% ipython --no-banner

In [1]: import numpy as np

In [2]: np.set_printoptions(precision=2, suppress=True, linewidth=160, sign=" ")

In [3]: def tidy(a):
   ...:     return np.round(a, 2) + 0
   ...: 

In [4]: arr = np.load("arr.npy")

In [5]: print(arr)
[[ 7  0  4  6 -4  5  3  9 -6  7]
 [ 3  8 -9  4  3 -5 -6 -5  1  1]
 [-4 -3  6 -7  7  3  2  1  6 -5]
 [ 4  2 -4  4 -9 -4 -9 -4 -9 -5]
 [ 3 -7  0  3 -5 -6 -8 -9  6  4]
 [-4 -3  6 -7  7  3  2  1  6 -5]
 [ 8  6  8  3  1 -7 -6 -4 -4  3]
 [ 3  9  6 -9  6  7  8  4  7  7]
 [ 4  9 -7  0 -8 -3  5  0  1 -7]
 [ 7  3 -4  2 -1  9  3  7  3  0]
 [ 5 -7  8 -7  3 -5  8  3 -3  5]]

In [6]: # row 5 repeats row 2

In [7]: M2 = np.c_[arr[:, :7] @ np.array([[2, -2, -3, -2, -2, -2, -3],
   ...:     [3, 5, -1, -1, -2, 2, -1],
   ...:     [-4, -3, -2, -4, -4, 1, -2],
   ...:     [-2, -5, -3, -3, 5, -5, -3],
   ...:     [-1, 5, 1, 3, -5, -4, 1],
   ...:     [1, -2, 4, 1, -2, 1, -2],
   ...:     [0, 5, -4, 2, 4, -5, 0]]), np.array([2, -1, -1, -1, 0, 2, -1, -2, 1, 0, 1])]

In [8]: M2
Out[8]: 
array([[  -5,  -71,  -43,  -49,   22,  -34,  -61,    2],
       [  50,   36,   -4,    2,    5,   -6,    2,   -1],
       [ -31,   49,   35,   36,  -78,    8,   25,   -1],
       [  27,  -88,   -7,  -55,   41,   49,  -19,   -1],
       [ -22, -109,   -8,  -45,   28,   19,   -4,    0],
       [ -31,   49,   35,   36,  -78,    8,   25,    2],
       [ -12,  -36,  -58,  -79,  -60,    8,  -40,   -1],
       [  28,  122,   -1,   29, -105,    6,  -11,   -2],
       [  68,   49,  -47,   -6,   68,    7,   -9,    1],
       [  45,   -5,    1,    5,    5,  -24,  -41,    0],
       [ -37,   31,  -52,    6,  -36,  -38,   10,    1]])

In [9]: np.linalg.matrix_rank(M2)
Out[9]: np.int64(8)

In [10]: print(tidy(np.linalg.lstsq(arr, M2[:, 0])[0]))
[ 2.  3. -4. -2. -1.  1.  0.  0.  0.  0.]

In [11]: np.linalg.matrix_rank(np.c_[arr, M2])
Out[11]: np.int64(11)

In [12]: W2 = np.sign(np.array([[-2, -1, -2, 3], [1, 3, 3, 0], [-2, -3, 0, -3], [3, 2, 3, 3]]))

In [13]: M2 = (np.tril(W2, -1) + np.eye(4)) @ (np.triu(W2, 1) + np.eye(4))

In [14]: ev = np.array([8, 5, 9, 0])

In [15]: W0 = np.rint(M2 * ev @ np.linalg.inv(M2)) + 0

In [16]: W0
Out[16]: 
array([[  5.,  23.,   8., -12.],
       [  0.,  24.,   8.,  -8.],
       [  0., -33.,  -8.,  17.],
       [  0.,  15.,   8.,   1.]])

In [17]: # rank 3

In [18]: M2 = np.array([[1, 1], [0, 1], [1, 3], [3, 0]])

In [19]: W0 @ M2
Out[19]: 
array([[-23.,  52.],
       [-16.,  48.],
       [ 43., -57.],
       [ 11.,  39.]])

In [20]: np.einsum("ik,kj->ji", W0, M2)
Out[20]: 
array([[-23., -16.,  43.,  11.],
       [ 52.,  48., -57.,  39.]])

In [21]: print(W0.reshape(-1, 2))
[[  5.  23.]
 [  8. -12.]
 [  0.  24.]
 [  8.  -8.]
 [  0. -33.]
 [ -8.  17.]
 [  0.  15.]
 [  8.   1.]]

In [22]: W0.reshape(2, -1)
Out[22]: 
array([[  5.,  23.,   8., -12.,   0.,  24.,   8.,  -8.],
       [  0., -33.,  -8.,  17.,   0.,  15.,   8.,   1.]])

In [23]: W0.ravel(order="F")
Out[23]: array([  5.,   0.,   0.,   0.,  23.,  24., -33.,  15.,   8.,   8.,  -8.,   8., -12.,  -8.,  17.,   1.])

In [24]: t3 = W0.reshape(4, 2, -1)

In [25]: t3.transpose(1, 0, 2)
Out[25]: 
array([[[  5.,  23.],
        [  0.,  24.],
        [  0., -33.],
        [  0.,  15.]],

       [[  8., -12.],
        [  8.,  -8.],
        [ -8.,  17.],
        [  8.,   1.]]])

In [26]: t3.shape
Out[26]: (4, 2, 2)

In [27]: data = np.loadtxt("x.csv", delimiter=",")

In [28]: data
Out[28]: 
array([[-12., -13.,  -4.,  -1.,   8.,  -8.,   2.,   5.,  -3.,  -7.,   7.,  14.,  -3.,  -1.],
       [-13.,   4.,   4.,   3.,  -2.,   7.,   6.,   8., -11.,  -1.,   4.,   0.,   4.,   1.],
       [ -4.,   4.,  10.,  -5.,  -7.,   1.,  11.,   0.,   6.,   3.,  -4.,  -6.,   0.,  -3.],
       [ -1.,   3.,  -5.,  -8.,   5.,  14.,  10.,   7.,  -8.,  -6.,   5.,   7.,  -8.,   3.],
       [  8.,  -2.,  -7.,   5., -18.,  -3.,  -5., -16.,  10.,   1.,   8.,  -6.,  10.,   4.],
       [ -8.,   7.,   1.,  14.,  -3.,  12.,   6.,  -3.,  -3.,  -4.,   8., -10.,   2.,  -6.],
       [  2.,   6.,  11.,  10.,  -5.,   6.,  10.,  -3., -17., -11.,  -1., -10.,   4.,   2.],
       [  5.,   8.,   0.,   7., -16.,  -3.,  -3., -12.,   1.,  -6.,  -7.,  -5.,  13.,  -9.],
       [ -3., -11.,   6.,  -8.,  10.,  -3., -17.,   1., -16.,  10.,  -1., -14.,  -4.,  -1.],
       [ -7.,  -1.,   3.,  -6.,   1.,  -4., -11.,  -6.,  10.,   2.,  11.,   7.,   2.,   3.],
       [  7.,   4.,  -4.,   5.,   8.,   8.,  -1.,  -7.,  -1.,  11.,   4.,   8.,   3., -16.],
       [ 14.,   0.,  -6.,   7.,  -6., -10., -10.,  -5., -14.,   7.,   8.,   4.,  13.,  -3.],
       [ -3.,   4.,   0.,  -8.,  10.,   2.,   4.,  13.,  -4.,   2.,   3.,  13.,  16.,   7.],
       [ -1.,   1.,  -3.,   3.,   4.,  -6.,   2.,  -9.,  -1.,   3., -16.,  -3.,   7., -14.]])

In [29]: # symmetric, so the eigenvalues are real

In [30]: M2 = data / np.sqrt((data ** 2).mean(axis=1, keepdims=True))

In [31]: np.linalg.matrix_rank(data - data.mean(axis=1, keepdims=True))
Out[31]: np.int64(13)

In [32]: t = np.radians(120)

In [33]: R = np.eye(14)

In [34]: R[7, 7] = R[1, 1] = np.cos(t)

In [35]: R[7, 1], R[1, 7] = -np.sin(t), np.sin(t)

In [36]: M2 = data @ R.T

In [37]: tidy(np.abs(M2 - data).max(axis=0))
Out[37]: array([  0.  ,  23.83,   0.  ,   0.  ,   0.  ,   0.  ,   0.  ,  25.73,   0.  ,   0.  ,   0.  ,   0.  ,   0.  ,   0.  ])

In [38]: np.allclose(np.linalg.norm(data, axis=1), np.linalg.norm(M2, axis=1))
Out[38]: True

In [39]: ev, vecs = np.linalg.eigh(data)

In [40]: tidy(ev.sum()), np.trace(data)
Out[40]: (np.float64(-18.0), np.float64(-18.0))

In [41]: tidy(np.linalg.eigvalsh(data).min())
Out[41]: np.float64(-54.85)

In [42]: print(np.all(np.linalg.eigvalsh(data) > 0))
False

In [43]: f = np.array([0, 3])

In [44]: print(np.convolve(data[3], f))
[  0.  -3.   9. -15. -24.  15.  42.  30.  21. -24. -18.  15.  21. -24.   9.]

In [45]: J = np.load("a.npy")

In [46]: print(J)
[[ 3  0  0  0  0  0  0  0  0  0]
 [-2 -2  0  0  0  0  0  0  0  0]
 [-2 -3  2  0  0  0  0  0  0  0]
 [ 1  0 -2 -2  0  0  0  0  0  0]
 [ 1  1  1 -1  3  0  0  0  0  0]
 [ 2  2  2  1 -3  3  0  0  0  0]
 [ 0 -3 -3  2 -3  2 -1  0  0  0]
 [ 0  0 -1  1 -1 -3 -3 -1  0  0]
 [ 2  0  0  3 -3 -1 -2  2 -2  0]
 [-2  1 -2  0  0  2 -1  2 -1 -1]]

In [47]: left, sig, vt = np.linalg.svd(J)

In [48]: tidy(sig)
Out[48]: array([ 8.23,  6.72,  5.66,  4.94,  4.07,  2.86,  1.8 ,  1.62,  0.36,  0.02])

In [49]: M2 = left[:, :9] @ np.diag(sig[:9]) @ vt[:9]

In [50]: print(tidy(np.linalg.norm(J - M2, 2)), tidy(sig[9]))
0.02 0.02

In [51]: print(np.linalg.matrix_rank(M2))
9

In [52]: w1 = np.array([[2, 3],
    ...:     [0, 0],
    ...:     [1, 3],
    ...:     [1, 1],
    ...:     [3, 3],
    ...:     [3, 2],
    ...:     [3, 0],
    ...:     [3, 0],
    ...:     [2, 0],
    ...:     [1, 0]])

In [53]: beta = np.array([-2, -3])

In [54]: H = np.maximum(J @ w1 + beta, 0)

In [55]: np.linalg.matrix_rank(H)
Out[55]: np.int64(2)

In [56]: print((H > 0).astype(int))
[[ 1  1]
 [ 0  0]
 [ 0  0]
 [ 0  0]
 [ 1  1]
 [ 1  1]
 [ 0  0]
 [ 0  0]
 [ 0  0]
 [ 0  0]]

In [57]: W2 = np.array([[1, 3], [0, -1]])

In [58]: w1 @ W2
Out[58]: 
array([[ 2,  3],
       [ 0,  0],
       [ 1,  0],
       [ 1,  2],
       [ 3,  6],
       [ 3,  7],
       [ 3,  9],
       [ 3,  9],
       [ 2,  6],
       [ 1,  3]])

In [59]: (H @ W2).round(6).argmax(axis=1)
Out[59]: array([ 1,  0,  0,  0,  1,  1,  0,  0,  0,  0])

In [60]: O, vecs = np.linalg.qr(arr[:, :1])[0], np.linalg.qr(arr[:, 1:])[0]

In [61]: sig = np.linalg.svd(O.T @ vecs, compute_uv=False)

In [62]: tidy(sig)
Out[62]: array([ 0.97])

In [63]: print(tidy(np.degrees(np.arccos(sig.clip(0, 1)))))
[ 13.93]

In [64]: f = np.array([-1, 2, 1])

In [65]: np.array([np.convolve(row, f, "same") for row in J])
Out[65]: 
array([[  6,   3,   0,   0,   0,   0,   0,   0,   0,   0],
       [ -2,  -6,  -2,   0,   0,   0,   0,   0,   0,   0],
       [ -1, -10,   1,   2,   0,   0,   0,   0,   0,   0],
       [  2,   3,  -2,  -6,  -2,   0,   0,   0,   0,   0],
       [  1,   2,   4,  -4,   5,   3,   0,   0,   0,   0],
       [  2,   4,   5,   7,  -8,   3,   3,   0,   0,   0],
       [  3,  -3, -11,   4,  -6,   2,   0,  -1,   0,   0],
       [  0,   1,  -3,   2,   2,  -4,  -8,  -5,  -1,   0],
       [  4,   2,  -3,   9,  -2,  -3,  -7,   4,  -2,  -2],
       [ -5,   2,  -3,  -2,  -2,   5,  -2,   4,   1,  -3]])

In [66]: np.polyval(f, J[0])
Out[66]: array([-2,  1,  1,  1,  1,  1,  1,  1,  1,  1])

In [67]: rng = np.random.default_rng(14)

In [68]: labels = rng.permutation(10)

In [69]: M2 = J[:, labels] * rng.choice([-1, 1], 10)

In [70]: M2
Out[70]: 
array([[ 0,  0,  0,  0,  0,  0, -3,  0,  0,  0],
       [ 0,  0,  0,  0,  0,  0,  2,  0, -2,  0],
       [ 0,  0,  0,  0,  0,  0,  2,  0, -3,  2],
       [ 0,  0,  0,  0, -2,  0, -1,  0,  0, -2],
       [ 0, -3,  0,  0, -1,  0, -1,  0,  1,  1],
       [ 0,  3,  0,  0,  1,  3, -2,  0,  2,  2],
       [ 0,  3,  0,  1,  2,  2,  0,  0, -3, -3],
       [-1,  1,  0,  3,  1, -3,  0,  0,  0, -1],
       [ 2,  3,  0,  2,  3, -1, -2, -2,  0,  0],
       [ 2,  0, -1,  1,  0,  2,  2, -1,  1, -2]])

In [71]: left, _, vt = np.linalg.svd(J.T @ M2)

In [72]: tidy(left @ vt)
Out[72]: 
array([[ 0.,  0.,  0.,  0.,  0.,  0., -1.,  0.,  0.,  0.],
       [ 0.,  0.,  0.,  0.,  0.,  0.,  0.,  0.,  1.,  0.],
       [ 0.,  0.,  0.,  0.,  0.,  0.,  0.,  0.,  0.,  1.],
       [ 0.,  0.,  0.,  0.,  1.,  0.,  0.,  0.,  0.,  0.],
       [ 0., -1.,  0.,  0.,  0.,  0.,  0.,  0.,  0.,  0.],
       [ 0.,  0.,  0.,  0.,  0.,  1.,  0.,  0.,  0.,  0.],
       [ 0.,  0.,  0., -1.,  0.,  0.,  0.,  0.,  0.,  0.],
       [ 1.,  0.,  0.,  0.,  0.,  0.,  0.,  0.,  0.,  0.],
       [ 0.,  0.,  0.,  0.,  0.,  0.,  0.,  1.,  0.,  0.],
       [ 0.,  0.,  1.,  0.,  0.,  0.,  0.,  0.,  0.,  0.]])

In [73]: tidy(np.linalg.lstsq(J, M2)[0])
Out[73]: 
array([[ 0.,  0.,  0.,  0.,  0.,  0., -1.,  0.,  0.,  0.],
       [ 0.,  0.,  0.,  0.,  0.,  0.,  0.,  0.,  1.,  0.],
       [ 0.,  0.,  0.,  0.,  0.,  0.,  0.,  0.,  0.,  1.],
       [ 0.,  0.,  0.,  0.,  1.,  0.,  0.,  0.,  0.,  0.],
       [ 0., -1.,  0.,  0.,  0.,  0.,  0.,  0.,  0.,  0.],
       [ 0.,  0.,  0.,  0.,  0.,  1.,  0.,  0.,  0.,  0.],
       [ 0.,  0.,  0., -1.,  0.,  0.,  0.,  0.,  0.,  0.],
       [ 1.,  0.,  0.,  0.,  0.,  0.,  0.,  0.,  0.,  0.],
       [ 0.,  0.,  0.,  0.,  0.,  0.,  0.,  1.,  0.,  0.],
       [ 0.,  0.,  1.,  0.,  0.,  0.,  0.,  0.,  0.,  0.]])

In [74]: labels
Out[74]: array([ 7,  4,  9,  6,  3,  5,  0,  8,  1,  2])
